$ ipython --no-banner

In [1]: import numpy as np

In [2]: import numpy.linalg as la

In [3]: np.set_printoptions(suppress=True, linewidth=160)

In [4]: data = np.load("a.npy")

In [5]: print(data.round(2))
[[-0.64 -0.21  0.26  0.08  0.02  0.13 -0.1  -0.67]
 [ 0.47 -0.19  0.19 -0.41 -0.33  0.49 -0.38 -0.21]
 [ 0.17 -0.44 -0.1   0.68 -0.4   0.24  0.28  0.02]
 [-0.03  0.49  0.09 -0.23 -0.47  0.1   0.65 -0.21]
 [ 0.1   0.53  0.47  0.48 -0.22 -0.14 -0.42  0.01]
 [ 0.17 -0.19 -0.23 -0.11 -0.4  -0.76 -0.13 -0.34]
 [ 0.23  0.38 -0.62  0.22  0.26  0.22 -0.11 -0.5 ]
 [-0.5   0.13 -0.47 -0.07 -0.49  0.19 -0.36  0.32]]

In [6]: x = np.array([1, 0, 1, 2, 1, 1, 0, 2])

In [7]: print([p for p in range(1, 25) if np.allclose(la.matrix_power(data, p), np.eye(8))])
[]

In [8]: print(np.round(la.det(data), 2))
-1.0

In [9]: print(8 - la.matrix_rank(data - np.eye(8), tol=1e-8))
1

In [10]: print(np.round(np.abs(la.eigvals(data)), 2))
[1. 1. 1. 1. 1. 1. 1. 1.]

In [11]: print(np.round(np.sort(np.abs(np.degrees(np.angle(la.eigvals(data))))), 2))
[  0.    83.01  83.01  99.99  99.99 156.19 156.19 180.  ]

In [12]: B = data / np.sqrt((data ** 2).mean(axis=1, keepdims=True))

In [13]: print(la.matrix_rank(B) == la.matrix_rank(data))
True

In [14]: gram = data.T @ data

In [15]: print(la.matrix_rank(gram))
8

In [16]: print((data @ data.T).shape)
(8, 8)

In [17]: print(np.round(np.diag(gram), 2))
[1. 1. 1. 1. 1. 1. 1. 1.]

In [18]: print(round(np.trace(gram), 2), round((data ** 2).sum(), 2))
8.0 8.0

In [19]: print(np.round(la.svd(data, compute_uv=False) ** 2, 2))
[1. 1. 1. 1. 1. 1. 1. 1.]

In [20]: Z = 3 * np.array([[0.2, 0.7, -0.9, 0.4, 0.4, 0.0, 0.5],
    ...:     [0.0, 1.2, 0.6, -0.9, 0.0, 0.8, 0.8],
    ...:     [-1.5, 0.1, 1.6, 0.6, 1.0, 0.9, 1.1]])

In [21]: rng = np.random.default_rng(269)

In [22]: z = rng.integers(0, 3, 23)

In [23]: M = Z[z] + rng.normal(size=(23, 7))

In [24]: print(M.round(2) + 0)
[[-3.15 -0.07  4.67  2.42  2.11  3.6   5.22]
 [ 0.24  2.43 -1.91  1.81  1.84  0.46  0.84]
 [ 0.35  4.99  2.19 -1.79 -0.24  2.04  2.46]
 [-1.62  3.42  2.35 -3.41 -0.72  0.7   2.57]
 [ 0.84  1.74 -6.29  1.52  0.28  1.78  2.23]
 [ 1.12  0.08 -3.42  2.79 -0.54  1.95  0.39]
 [ 1.43  2.05 -2.83  2.98  1.49  0.7  -0.27]
 [-5.7   0.47  4.57  2.57  2.94  2.43  1.87]
 [-5.5   0.91  5.96  2.17  1.73  2.61  2.88]
 [ 1.16  2.3  -4.75  1.69  2.09  0.98  1.8 ]
 [-6.22 -1.18  4.51  0.39  2.94  3.18  2.89]
 [-4.96 -0.47  4.79  0.08  2.33  2.23  3.42]
 [ 0.86  1.03 -3.11  1.32  1.37 -0.81  0.58]
 [ 0.    3.29 -2.62  0.26  1.32  2.05 -1.18]
 [-0.24  3.9  -2.17 -0.81  3.02  0.66  1.04]
 [ 0.53  1.61  1.23 -1.6  -0.39  0.57  3.43]
 [-5.1   0.48  2.83  2.63  2.95  2.67  3.69]
 [-4.97  0.8   6.81  0.87  2.1   1.15  4.58]
 [-3.44 -0.01  4.07  0.64  3.68  3.75  4.16]
 [-0.41  2.52  2.04 -3.71  1.95  1.05  2.76]
 [-5.25 -0.34  4.5   2.49  3.87  4.86  2.94]
 [-3.79  0.08  4.69  1.56  3.13  2.12  4.81]
 [ 0.44  2.98 -2.96  1.16  0.51 -0.88  2.06]]

In [25]: x = np.array([1, -2, -1, 2, -1, 2, -1])

In [26]: y = M @ x

In [27]: print(np.round(la.lstsq(M, y)[0], 2))
[ 1. -2. -1.  2. -1.  2. -1.]

In [28]: print(np.round(la.pinv(M) @ M, 2) + 0)
[[1. 0. 0. 0. 0. 0. 0.]
 [0. 1. 0. 0. 0. 0. 0.]
 [0. 0. 1. 0. 0. 0. 0.]
 [0. 0. 0. 1. 0. 0. 0.]
 [0. 0. 0. 0. 1. 0. 0.]
 [0. 0. 0. 0. 0. 1. 0.]
 [0. 0. 0. 0. 0. 0. 1.]]

In [29]: try:
    ...:     la.solve(M, y)
    ...: except la.LinAlgError as e:
    ...:     print(repr(e))
    ...: 
LinAlgError('Last 2 dimensions of the array must be square')

In [30]: y = y + 0.05 * rng.normal(size=23)

In [31]: print(y.round(2))
[ -3.01  -0.83 -13.58 -18.07   7.69  13.89   6.27  -5.91  -8.22   2.8   -7.03  -9.97   0.96   0.47 -10.35  -9.    -4.9  -16.08  -6.55 -17.49  -1.17  -9.25
  -4.66]

In [32]: c, *_ = la.lstsq(M, y)

In [33]: print(np.round(M.T @ (y - M @ c), 2) + 0)
[0. 0. 0. 0. 0. 0. 0.]

In [34]: print(round(float(la.norm(y - M @ c)), 2))
0.23

In [35]: print(c.round())
[ 1. -2. -1.  2. -1.  2. -1.]

In [36]: cen = (M - M.mean(axis=0)) / M.std(axis=0)

In [37]: print(np.argwhere(np.abs(cen) > 2))
[[ 2  1]
 [ 3  3]
 [13  6]
 [19  3]
 [20  5]]

In [38]: c = la.lstsq(np.delete(cen, 4, axis=1), cen[:, 4])[0]

In [39]: print(c.round(2))
[-0.81  0.03 -0.33  0.13  0.14  0.02]

In [40]: print(round(float(1 - np.var(cen[:, 4] - np.delete(cen, 4, axis=1) @ c)), 2))
0.48

In [41]: print(np.abs(c).argmax())
0

In [42]: D = la.norm(M[:, None] - M[None], axis=-1)

In [43]: print(D[7].round(6).argsort(kind="stable")[:4])
[ 7  8 16 20]

In [44]: print(D[:5, :5].round(2))
[[ 0.    9.52  8.79  8.8  12.48]
 [ 9.52  0.    6.77  7.71  5.13]
 [ 8.79  6.77  0.    3.31  9.71]
 [ 8.8   7.71  3.31  0.   10.5 ]
 [12.48  5.13  9.71 10.5   0.  ]]

In [45]: print(np.flatnonzero(D[7] < D.mean() / 2))
[ 7  8 10 11 16 20 21]

In [46]: print(np.unravel_index(D.round(6).argmax(), D.shape))
(np.int64(4), np.int64(17))

In [47]: mat = np.load("x.npy")

In [48]: print(mat)
[[  4.   0.  -3.   5.  -3.   1.  -4.  -5.  -2.]
 [  0.   3.   0.   0.   0.   0.   0.   0.   0.]
 [ -3.   0.  12. -15.   9.  -3.  12.  15.   6.]
 [  5.   0. -15.  28. -15.   5. -20. -25. -10.]
 [ -3.   0.   9. -15.  12.  -3.  12.  15.   6.]
 [  1.   0.  -3.   5.  -3.   4.  -4.  -5.  -2.]
 [ -4.   0.  12. -20.  12.  -4.  19.  20.   8.]
 [ -5.   0.  15. -25.  15.  -5.  20.  28.  10.]
 [ -2.   0.   6. -10.   6.  -2.   8.  10.   7.]]

In [49]: x = np.array([1, 1, 2, 1, 0, 2, 0, 0, 2])

In [50]: y = mat @ x

In [51]: c, lr = np.zeros(9), 1 / la.norm(mat, 2) ** 2

In [52]: for i in range(250):
    ...:     c -= lr * mat.T @ (mat @ c - y)
    ...:     if i % 50 == 0: print(i, round(la.norm(mat @ c - y), 2))
    ...: 
0 11.59
50 11.0
100 10.44
150 9.91
200 9.41

In [53]: print(c.round(2))
[0.21 0.23 0.51 0.14 0.05 0.44 0.07 0.09 0.49]

In [54]: B = la.inv(mat)

In [55]: print(np.round(mat @ B, 2) + 0)
[[1. 0. 0. 0. 0. 0. 0. 0. 0.]
 [0. 1. 0. 0. 0. 0. 0. 0. 0.]
 [0. 0. 1. 0. 0. 0. 0. 0. 0.]
 [0. 0. 0. 1. 0. 0. 0. 0. 0.]
 [0. 0. 0. 0. 1. 0. 0. 0. 0.]
 [0. 0. 0. 0. 0. 1. 0. 0. 0.]
 [0. 0. 0. 0. 0. 0. 1. 0. 0.]
 [0. 0. 0. 0. 0. 0. 0. 1. 0.]
 [0. 0. 0. 0. 0. 0. 0. 0. 1.]]

In [56]: print(np.round(la.inv(B), 2))
[[  4.   0.  -3.   5.  -3.   1.  -4.  -5.  -2.]
 [  0.   3.   0.   0.   0.   0.   0.   0.   0.]
 [ -3.   0.  12. -15.   9.  -3.  12.  15.   6.]
 [  5.   0. -15.  28. -15.   5. -20. -25. -10.]
 [ -3.   0.   9. -15.  12.  -3.  12.  15.   6.]
 [  1.   0.  -3.   5.  -3.   4.  -4.  -5.  -2.]
 [ -4.   0.  12. -20.  12.  -4.  19.  20.   8.]
 [ -5.  -0.  15. -25.  15.  -5.  20.  28.  10.]
 [ -2.   0.   6. -10.   6.  -2.   8.  10.   7.]]

In [57]: print(round(la.slogdet(mat)[0], 2))
1.0

In [58]: m1 = np.loadtxt("dump.csv", delimiter=",")

In [59]: print(m1)
[[ 0. -2.  1. -1. -3.]
 [ 2.  0. -2. -1.  2.]
 [-1.  2.  0.  3. -3.]
 [ 1.  1. -3.  0. -5.]
 [ 3. -2.  3.  5.  0.]]

In [60]: print(np.argsort(-la.norm(m1, axis=0).round(6), kind="stable")[:3])
[4 3 2]

In [61]: print(la.matrix_rank(m1, rtol=0.1))
4

In [62]: print(round(la.norm(m1, 2) / la.norm(m1), 2))
0.62

In [63]: print([round(float(x), 2) for x in la.svd(m1, compute_uv=False)[:3]])
[7.19, 7.19, 3.91]

In [64]: hat = np.triu(np.array([[8, -5, 6, 7, 9],
    ...:     [9, -6, 2, -1, -3],
    ...:     [-7, 7, -9, -4, 2],
    ...:     [2, 8, 6, 6, -2],
    ...:     [-6, 1, 0, -3, 6]]), 1) + np.eye(5)

In [65]: B = hat @ m1 @ la.inv(hat)

In [66]: print(B)
[[   18.    89.  -269. -1046. -1515.]
 [  -10.   -41.   134.   555.   810.]
 [    1.    -1.    14.    61.    99.]
 [   -5.   -20.    61.   249.   356.]
 [    3.    13.   -41.  -167.  -240.]]

In [67]: print(np.trace(B), np.trace(m1))
0.0 0.0

In [68]: print(la.matrix_rank(B))
4

In [69]: print(hat @ m1 - m1 @ hat)
[[ 18.   1.  20.  70. -73.]
 [-12.  19. -18. -31. -17.]
 [  2. -13.  20.  19.  41.]
 [ -6.   9. -14. -28.   0.]
 [  0.  15. -14. -11. -29.]]

In [70]: print(np.round(la.eigvals(m1), 2) + 0)
[0.+7.19j 0.-7.19j 0.+0.j   0.+3.91j 0.-3.91j]

In [71]: print(np.kron(np.eye(2, dtype=int), m1))
[[ 0. -2.  1. -1. -3.  0. -0.  0. -0. -0.]
 [ 2.  0. -2. -1.  2.  0.  0. -0. -0.  0.]
 [-1.  2.  0.  3. -3. -0.  0.  0.  0. -0.]
 [ 1.  1. -3.  0. -5.  0.  0. -0.  0. -0.]
 [ 3. -2.  3.  5.  0.  0. -0.  0.  0.  0.]
 [ 0. -0.  0. -0. -0.  0. -2.  1. -1. -3.]
 [ 0.  0. -0. -0.  0.  2.  0. -2. -1.  2.]
 [-0.  0.  0.  0. -0. -1.  2.  0.  3. -3.]
 [ 0.  0. -0.  0. -0.  1.  1. -3.  0. -5.]
 [ 0. -0.  0.  0.  0.  3. -2.  3.  5.  0.]]

In [72]: print(round(float(la.eigvals(m1).sum().real), 2))
-0.0

In [73]: print(np.einsum("ij,ji->", m1, m1))
-134.0

In [74]: print(np.round(la.det(m1.T), 2))
-0.0

In [75]: print(round(la.det(2 * m1), 2), round(la.det(m1), 2))
0.0 0.0

In [76]: print(np.trace(m1))
0.0

In [77]: assert m1 == m1.T
Traceback (most recent call last):
  Cell In[77], line 1
    assert m1 == m1.T
ValueError: The truth value of an array with more than one element is ambiguous. Use a.any() or a.all()


In [78]: print(np.allclose(m1 @ m1.T, m1.T @ m1))
True

In [79]: la.determinant(m1)
Traceback (most recent call last):
  Cell In[79], line 1
    la.determinant(m1)
AttributeError: module 'numpy.linalg' has no attribute 'determinant'


In [80]: print(round(la.det(m1), 2))
0.0

In [81]: print(np.allclose(m1, m1.T))
False

In [82]: print(np.round(np.sort(np.abs(la.eigvals(m1))), 2) + 0)
[0.   3.91 3.91 7.19 7.19]

In [83]: print(np.round(np.abs(la.eigvals(m1)).max(), 2))
7.19

In [84]: print(np.round(la.matrix_power(m1, 2), 2))
[[-15.   7.  -2. -10.  -2.]
 [  7. -13.  11.   2.   5.]
 [ -2.  11. -23. -16.  -8.]
 [-10.   2. -16. -36.   8.]
 [ -2.   5.  -8.   8. -47.]]

In [85]: print((m1 - m1.T) / 2)
[[ 0. -2.  1. -1. -3.]
 [ 2.  0. -2. -1.  2.]
 [-1.  2.  0.  3. -3.]
 [ 1.  1. -3.  0. -5.]
 [ 3. -2.  3.  5.  0.]]

In [86]: Z = np.array([[-2, 2, -5, 1, 3, 3], [3, 5, 4, 2, 3, -3]])

In [87]: K = np.repeat(Z, 15 // 2, axis=0)

In [88]: K = K + 0.3 * rng.normal(size=K.shape)

In [89]: print(K.round(2))
[[-2.4   1.86 -5.18  0.69  2.66  2.57]
 [-2.04  2.45 -5.25  0.92  3.34  3.  ]
 [-1.79  2.25 -5.23  1.28  2.93  2.57]
 [-2.57  2.05 -4.79  1.71  2.82  3.95]
 [-2.18  1.59 -5.29  1.13  3.15  3.2 ]
 [-2.32  1.69 -4.99 -0.05  3.46  2.95]
 [-2.5   1.99 -4.74  1.14  3.05  2.62]
 [ 3.19  5.29  4.09  1.67  3.46 -3.4 ]
 [ 2.99  5.21  4.18  2.2   2.89 -3.29]
 [ 3.12  5.48  4.15  1.58  3.34 -2.95]
 [ 2.74  4.79  4.3   1.91  2.91 -3.16]
 [ 3.46  5.    4.07  1.71  3.15 -2.63]
 [ 3.74  5.04  4.04  1.86  2.78 -3.05]
 [ 3.52  5.02  3.79  1.9   3.11 -3.27]]

In [90]: W1 = np.array([[1, 3, 5, 8, -2],
    ...:     [-3, -6, -7, -5, 7],
    ...:     [7, -9, -3, 3, 3],
    ...:     [-8, -8, -3, 2, 4],
    ...:     [0, 1, 3, 8, 1],
    ...:     [3, 6, -9, 7, 3]])

In [91]: c = np.array([0, 3, -1, 3, 3])

In [92]: H = np.maximum(K @ W1 + c, 0)

In [93]: print((H > 0).astype(int))
[[0 1 0 0 1]
 [0 1 0 1 1]
 [0 1 0 1 1]
 [0 1 0 1 1]
 [0 1 0 1 1]
 [0 1 0 1 1]
 [0 1 0 1 1]
 [0 0 1 1 1]
 [0 0 0 1 1]
 [0 0 0 1 1]
 [0 0 0 1 1]
 [0 0 0 1 1]
 [0 0 1 1 1]
 [0 0 1 1 1]]

In [94]: Z = np.array([[1, 3], [3, 1], [-3, -1], [3, -2], [2, 3]])

In [95]: print(W1 @ Z)
[[ 15 -21]
 [ -1  23]
 [  4  18]
 [ -9 -21]
 [ 20 -15]
 [ 75  19]]

In [96]: hat = K @ la.solve(K.T @ K, K.T)

In [97]: print(np.round(np.diag(hat), 2))
[0.44 0.28 0.44 0.82 0.57 0.7  0.34 0.25 0.32 0.41 0.38 0.36 0.36 0.33]

In [98]: print(np.round(la.eigvalsh(hat), 2) + 0)
[0. 0. 0. 0. 0. 0. 0. 0. 1. 1. 1. 1. 1. 1.]

In [99]: print(np.round(hat @ K[:, 2], 2))
[-5.18 -5.25 -5.23 -4.79 -5.29 -4.99 -4.74  4.09  4.18  4.15  4.3   4.07  4.04  3.79]

In [100]: Uu, sig, VT = la.svd(K)

In [101]: print(sig.round(2))
[24.31 17.88  1.66  1.2   1.1   0.56]

In [102]: B = Uu[:, :2] @ np.diag(sig[:2]) @ VT[:2]

In [103]: print(round(float(la.norm(K - B, 2)), 2), round(sig[2], 2))
1.66 1.66

In [104]: print(round(float(np.abs(K - B).max()), 2))
0.95

In [105]: Z = K[[13, 0]].astype(float)

In [106]: for _ in range(5):
     ...:     z = la.norm(K[:, None] - Z, axis=-1).argmin(axis=1)
     ...:     Z = np.array([K[z == j].mean(axis=0) for j in range(2)])
     ...: 

In [107]: print(z)
[1 1 1 1 1 1 1 0 0 0 0 0 0 0]

In [108]: print(np.abs(Z[1] - Z[0]).argmax())
2

In [109]: print(np.bincount(z))
[7 7]

In [110]: feats = -3 * np.eye(9) + np.ones((9, 9))

In [111]: print(feats)
[[-2.  1.  1.  1.  1.  1.  1.  1.  1.]
 [ 1. -2.  1.  1.  1.  1.  1.  1.  1.]
 [ 1.  1. -2.  1.  1.  1.  1.  1.  1.]
 [ 1.  1.  1. -2.  1.  1.  1.  1.  1.]
 [ 1.  1.  1.  1. -2.  1.  1.  1.  1.]
 [ 1.  1.  1.  1.  1. -2.  1.  1.  1.]
 [ 1.  1.  1.  1.  1.  1. -2.  1.  1.]
 [ 1.  1.  1.  1.  1.  1.  1. -2.  1.]
 [ 1.  1.  1.  1.  1.  1.  1.  1. -2.]]

In [112]: evals, V = la.eigh(feats)

In [113]: print(np.round(np.abs(V[:, -1]), 2))
[0.33 0.33 0.33 0.33 0.33 0.33 0.33 0.33 0.33]

In [114]: print(np.round(la.eigvalsh(feats + 2 * np.eye(9)), 2))
[-1. -1. -1. -1. -1. -1. -1. -1.  8.]

In [115]: print(np.round(la.svd(feats, compute_uv=False), 2))
[6. 3. 3. 3. 3. 3. 3. 3. 3.]

In [116]: print(evals.round(2))
[-3. -3. -3. -3. -3. -3. -3. -3.  6.]

In [117]: print(np.round(V @ np.diag(evals) @ V.T, 2))
[[-2.  1.  1.  1.  1.  1.  1.  1.  1.]
 [ 1. -2.  1.  1.  1.  1.  1.  1.  1.]
 [ 1.  1. -2.  1.  1.  1.  1.  1.  1.]
 [ 1.  1.  1. -2.  1.  1.  1.  1.  1.]
 [ 1.  1.  1.  1. -2.  1.  1.  1.  1.]
 [ 1.  1.  1.  1.  1. -2.  1.  1.  1.]
 [ 1.  1.  1.  1.  1.  1. -2.  1.  1.]
 [ 1.  1.  1.  1.  1.  1.  1. -2.  1.]
 [ 1.  1.  1.  1.  1.  1.  1.  1. -2.]]

In [118]: print(np.unique(evals.round(6) + 0, return_counts=True)[1])
[8 1]

In [119]: W0 = np.loadtxt("case8.csv", delimiter=",")

In [120]: print(W0)
[[-0.57  0.89 -0.22  0.24 -0.58 -0.23 -0.9  -0.71  0.78  0.4   0.92  0.02 -0.73]
 [-0.99 -0.54 -1.   -0.75 -0.93  1.   -1.    0.9  -0.9  -0.98  0.99 -0.68 -0.28]
 [-0.21  0.17 -1.    0.42  0.24  0.85  0.25 -0.95 -0.62 -0.74  1.   -0.05 -0.05]
 [ 0.9   0.46 -0.46  0.72  0.84 -0.82  1.   -0.98 -0.24  0.42  0.92  0.41  0.2 ]
 [-0.24 -0.56  0.92 -0.55 -0.33 -0.04 -0.63  0.96 -0.14  0.1  -0.99 -0.14  0.24]
 [ 0.92 -0.99  0.99  0.54  0.92  0.17  0.98 -0.84  0.9  -0.46 -0.98  0.07  0.89]
 [-0.62  0.99 -0.68 -0.33 -0.77 -0.85 -0.68  0.71 -0.68  0.8   0.73  0.14 -0.82]
 [ 0.9   0.84  0.6   0.67  0.76 -0.97  1.   -0.95  0.    0.82  0.64  0.5  -0.12]
 [ 0.47 -0.98  0.82  0.46  0.68  0.86  0.11 -0.88  0.93 -0.77 -0.5  -0.16  0.71]
 [-0.91  0.72 -1.   -0.24 -0.78  0.9  -0.99  0.   -0.47 -0.62  0.99 -0.28 -0.62]
 [ 0.88  0.68  0.94  0.72  0.73 -0.96  0.99 -0.97  0.78  0.8   0.24  0.45 -0.12]
 [-0.47 -0.88  0.58 -0.73 -0.38  0.67 -0.79  0.99 -0.7  -0.47 -0.99 -0.3   0.52]
 [ 0.07  1.   -0.04  0.64 -0.47 -0.99  0.4  -0.97  0.69  0.97  0.99  0.49 -0.95]
 [ 0.69  1.    0.41  0.94  0.32 -0.99  0.89 -1.    0.99  0.95  1.    0.6  -0.93]
 [ 0.89  0.96  0.03  0.9   0.77 -0.96  0.99 -1.    0.83  0.82  1.    0.55 -0.54]
 [ 0.93  0.66  1.    0.56  0.71 -0.99  0.99 -0.74  0.8   0.94 -0.95  0.5  -0.04]
 [ 0.94  0.28 -0.22  0.66  0.89 -0.9   1.   -0.95 -0.62  0.5   0.69  0.45  0.41]
 [ 0.71 -0.96  0.95  0.58  0.77  0.47  0.7  -0.93  0.94 -0.49 -0.62  0.    0.66]
 [-0.44 -0.96 -0.24 -0.78 -0.2   0.89 -0.63  0.99 -0.92 -0.77 -0.99 -0.37  0.74]
 [-0.55 -0.91 -0.98 -0.42 -0.09  0.97 -0.71  0.69 -0.81 -0.89  0.37 -0.35  0.55]
 [ 0.68 -0.45 -0.92  0.8   0.8   0.54  0.93 -1.    0.63 -0.58  0.99  0.15  0.28]
 [-0.09  0.66 -1.    0.73  0.39  0.84  0.56 -1.   -0.44 -0.74  1.    0.06 -0.32]
 [-0.73  1.   -0.7   0.34 -0.93 -1.   -0.83 -0.79  0.36  0.99  1.    0.49 -0.99]
 [-0.8  -0.86 -0.72 -0.88 -0.68  0.9  -0.95  1.   -0.96 -0.73 -0.98 -0.44  0.49]
 [-0.68  0.98 -0.99  0.51 -0.58  0.1  -0.83 -0.97  0.37  0.17  1.    0.08 -0.86]
 [-0.04 -0.86  0.93 -0.81 -0.2  -0.08 -0.01  1.   -0.9   0.   -1.   -0.18  0.65]
 [ 0.85  0.92  1.    0.46  0.32 -1.    0.93 -0.47  0.96  0.98 -0.99  0.51 -0.51]
 [ 0.09  1.    1.    0.35 -0.69 -1.   -0.64 -0.42  0.99  0.99 -0.84  0.44 -0.93]
 [ 0.99  0.97  0.94  0.98  0.97 -1.    1.   -1.    0.96  0.96  0.99  0.77 -0.39]
 [-0.42 -0.94 -0.41 -0.52 -0.1   0.91 -0.74  0.89 -0.54 -0.79 -0.84 -0.34  0.61]
 [-0.44  0.95  0.28  0.33 -0.56 -0.65 -0.82 -0.78  0.85  0.66  0.9   0.12 -0.79]
 [-0.32  0.22  1.   -0.63 -0.66 -0.84 -0.88  0.99  0.65  0.8  -1.   -0.04 -0.25]]

In [121]: B = np.c_[W0[:, :2] @ np.array([[-8, 9], [9, 5]]), np.array([1, 2, -5, 5, 3, 1, -5, -1, 3, -5, 5, -4, -2, -4, 3, -5, 0, -2, -5, 4, 3, -2, 1, -5, -2, 0, -5, 2, -3, 5, 0, -5])]

In [122]: print(B.round(2))
[[ 12.57  -0.68   1.  ]
 [  3.06 -11.61   2.  ]
 [  3.21  -1.04  -5.  ]
 [ -3.06  10.4    5.  ]
 [ -3.12  -4.96   3.  ]
 [-16.27   3.33   1.  ]
 [ 13.87  -0.63  -5.  ]
 [  0.36  12.3   -1.  ]
 [-12.58  -0.67   3.  ]
 [ 13.76  -4.59  -5.  ]
 [ -0.92  11.32   5.  ]
 [ -4.16  -8.63  -4.  ]
 [  8.44   5.63  -2.  ]
 [  3.48  11.21  -4.  ]
 [  1.52  12.81   3.  ]
 [ -1.5   11.67  -5.  ]
 [ -5.     9.86   0.  ]
 [-14.32   1.59  -2.  ]
 [ -5.12  -8.76  -5.  ]
 [ -3.79  -9.5    4.  ]
 [ -9.49   3.87   3.  ]
 [  6.66   2.49  -2.  ]
 [ 14.84  -1.57   1.  ]
 [ -1.34 -11.5   -5.  ]
 [ 14.26  -1.22  -2.  ]
 [ -7.42  -4.66   0.  ]
 [  1.48  12.25  -5.  ]
 [  8.28   5.81   2.  ]
 [  0.81  13.76  -3.  ]
 [ -5.1   -8.48   5.  ]
 [ 12.07   0.79   0.  ]
 [  4.54  -1.78  -5.  ]]

In [123]: print(np.round(la.lstsq(W0, B[:, 0])[0], 2) + 0)
[-8.  9.  0.  0.  0.  0.  0.  0.  0.  0.  0.  0.  0.]

In [124]: print(la.matrix_rank(np.c_[W0, B]))
14
